$ ipython --no-banner

In [1]: import numpy as np

In [2]: from numpy import linalg as LA

In [3]: np.set_printoptions(precision=2, suppress=True, linewidth=120, legacy="1.25")

In [4]: def tidy(a):
   ...:     return np.round(a, 2) + 0
   ...: 

In [5]: m1 = np.loadtxt("sample14.csv", delimiter=",")

In [6]: m1
Out[6]: 
array([[ 1.09, -1.09, -1.1 , -3.09, -0.9 ,  2.38, -0.8 , -0.75, -1.53, -1.69,  1.31, -1.1 ],
       [ 1.02, -1.68,  0.52, -0.85, -0.92,  0.88, -0.72,  0.16, -0.91,  1.74,  1.15, -2.5 ],
       [ 0.62,  1.9 ,  3.89, -0.66,  1.67, -2.05,  0.17,  0.12, -2.68, -1.36,  2.32,  1.43],
       [ 1.12,  0.79, -0.02, -3.66,  1.09,  4.53,  1.82, -0.23, -0.04,  0.16, -1.18, -1.2 ],
       [ 0.04,  1.37, -0.95,  3.3 , -1.4 , -3.39, -0.11, -0.3 ,  2.29, -0.53, -0.77,  0.92],
       [ 0.45, -1.12, -2.67, -0.53, -0.97, -4.02, -3.82,  0.77, -0.2 , -3.12,  0.38, -0.69],
       [-1.01, -1.94,  2.82, -2.36,  0.71,  0.61, -0.52,  2.15, -0.3 , -3.83, -1.35,  0.6 ],
       [-0.93,  2.25, -1.35,  2.77,  2.83,  1.09, -0.22, -0.77,  0.92, -0.78, -1.48, -0.44],
       [-0.79,  1.01, -0.4 ,  1.89,  1.21, -0.23,  0.77,  0.3 ,  2.22, -0.58, -1.49, -0.5 ],
       [ 0.08, -0.07,  3.32, -1.49,  1.52, -4.37, -1.01,  1.18,  1.91,  1.03, -1.77,  0.42],
       [-0.74, -1.44,  0.82, -1.91, -2.44, -4.66, -0.72,  1.18,  0.76,  2.9 ,  0.09, -0.48],
       [-1.68,  3.13, -1.06, -3.56, -4.97,  2.5 , -0.58, -0.34, -0.39, -0.42,  1.67,  0.68],
       [-0.77, -1.95,  4.8 ,  1.16, -1.57,  0.79, -1.74,  0.57, -2.05, -3.14,  0.65,  0.72],
       [ 0.4 , -0.31,  0.16,  1.5 , -1.37,  1.38,  2.96, -0.15,  1.2 , -0.28, -0.95,  0.78],
       [ 1.26,  1.68,  4.71,  2.14, -2.92,  4.92, -1.62, -1.03, -2.93,  2.72, -0.17, -1.65],
       [-1.09,  1.31,  1.78, -2.28, -3.18,  3.61, -2.26, -0.32,  3.43, -0.86,  1.99, -1.72],
       [ 1.49,  0.08, -1.51, -0.76,  0.07, -1.71, -1.3 ,  1.73,  0.68, -0.44,  0.28,  0.35],
       [-0.26,  0.04,  5.18, -1.87,  1.23, -0.11, -0.2 , -2.75, -2.19, -2.92,  2.46, -0.08],
       [ 1.12,  3.72, -5.24,  2.82,  0.33, -8.18, -1.53, -2.06, -1.2 , -0.71, -1.1 , -1.91],
       [ 0.83, -0.18, -0.75, -4.08,  0.78,  2.64,  1.32, -0.23, -0.21,  2.86,  0.75,  0.86],
       [ 0.02,  1.88,  2.19,  1.33,  0.32, -4.62,  0.2 , -1.75, -0.83,  1.35, -1.01,  0.4 ],
       [ 2.31, -0.27,  3.71, -4.5 , -1.62,  0.9 , -0.26,  1.03, -2.07, -2.33,  0.15, -0.54],
       [-0.88, -1.33, -3.67,  1.02,  0.12, -2.  , -0.66,  1.06, -4.83, -0.51,  0.17, -1.43],
       [ 0.35,  0.22, -1.25,  1.74,  4.09, -1.63, -1.35,  1.49, -0.67, -2.35,  1.75, -0.67],
       [ 2.41, -3.24,  2.32,  1.38, -3.45,  0.87, -0.18,  0.  ,  2.37, -0.44,  2.1 ,  2.56],
       [-0.73,  0.33, -4.35,  4.58, -0.66,  3.72,  0.47,  0.23, -0.17,  1.48,  1.62, -1.14],
       [ 1.76, -1.2 ,  2.34,  2.14,  1.51, -0.35, -1.07,  0.06,  1.15,  0.11, -0.29,  0.6 ],
       [ 0.53, -0.83, -1.41, -6.49, -1.66,  3.29,  0.74,  1.77,  1.01,  1.31, -1.07, -1.6 ],
       [ 1.5 , -0.57,  0.4 , -4.6 ,  3.27, -3.29, -1.48, -1.95, -0.47, -1.  ,  0.7 ,  0.88],
       [-0.84, -2.66, -0.76, -0.35, -0.75,  5.19,  0.07, -0.05,  0.48,  0.01,  0.18,  0.14]])

In [7]: th = np.radians(36)

In [8]: R = np.eye(12)

In [9]: R[7, 7] = R[3, 3] = np.cos(th)

In [10]: R[7, 3], R[3, 7] = -np.sin(th), np.sin(th)

In [11]: tidy(R)
Out[11]: 
array([[ 1.  ,  0.  ,  0.  ,  0.  ,  0.  ,  0.  ,  0.  ,  0.  ,  0.  ,  0.  ,  0.  ,  0.  ],
       [ 0.  ,  1.  ,  0.  ,  0.  ,  0.  ,  0.  ,  0.  ,  0.  ,  0.  ,  0.  ,  0.  ,  0.  ],
       [ 0.  ,  0.  ,  1.  ,  0.  ,  0.  ,  0.  ,  0.  ,  0.  ,  0.  ,  0.  ,  0.  ,  0.  ],
       [ 0.  ,  0.  ,  0.  ,  0.81,  0.  ,  0.  ,  0.  ,  0.59,  0.  ,  0.  ,  0.  ,  0.  ],
       [ 0.  ,  0.  ,  0.  ,  0.  ,  1.  ,  0.  ,  0.  ,  0.  ,  0.  ,  0.  ,  0.  ,  0.  ],
       [ 0.  ,  0.  ,  0.  ,  0.  ,  0.  ,  1.  ,  0.  ,  0.  ,  0.  ,  0.  ,  0.  ,  0.  ],
       [ 0.  ,  0.  ,  0.  ,  0.  ,  0.  ,  0.  ,  1.  ,  0.  ,  0.  ,  0.  ,  0.  ,  0.  ],
       [ 0.  ,  0.  ,  0.  , -0.59,  0.  ,  0.  ,  0.  ,  0.81,  0.  ,  0.  ,  0.  ,  0.  ],
       [ 0.  ,  0.  ,  0.  ,  0.  ,  0.  ,  0.  ,  0.  ,  0.  ,  1.  ,  0.  ,  0.  ,  0.  ],
       [ 0.  ,  0.  ,  0.  ,  0.  ,  0.  ,  0.  ,  0.  ,  0.  ,  0.  ,  1.  ,  0.  ,  0.  ],
       [ 0.  ,  0.  ,  0.  ,  0.  ,  0.  ,  0.  ,  0.  ,  0.  ,  0.  ,  0.  ,  1.  ,  0.  ],
       [ 0.  ,  0.  ,  0.  ,  0.  ,  0.  ,  0.  ,  0.  ,  0.  ,  0.  ,  0.  ,  0.  ,  1.  ]])

In [12]: M2 = m1 @ R.T

In [13]: np.allclose(LA.norm(m1, axis=1), LA.norm(M2, axis=1))
Out[13]: True

In [14]: tidy(LA.svd(m1, compute_uv=False)), tidy(LA.svd(M2, compute_uv=False))
Out[14]: 
(array([19.92, 15.9 , 13.45, 10.95, 10.66,  9.92,  8.41,  6.71,  6.47,  5.4 ,  4.57,  3.52]),
 array([19.92, 15.9 , 13.45, 10.95, 10.66,  9.92,  8.41,  6.71,  6.47,  5.4 ,  4.57,  3.52]))
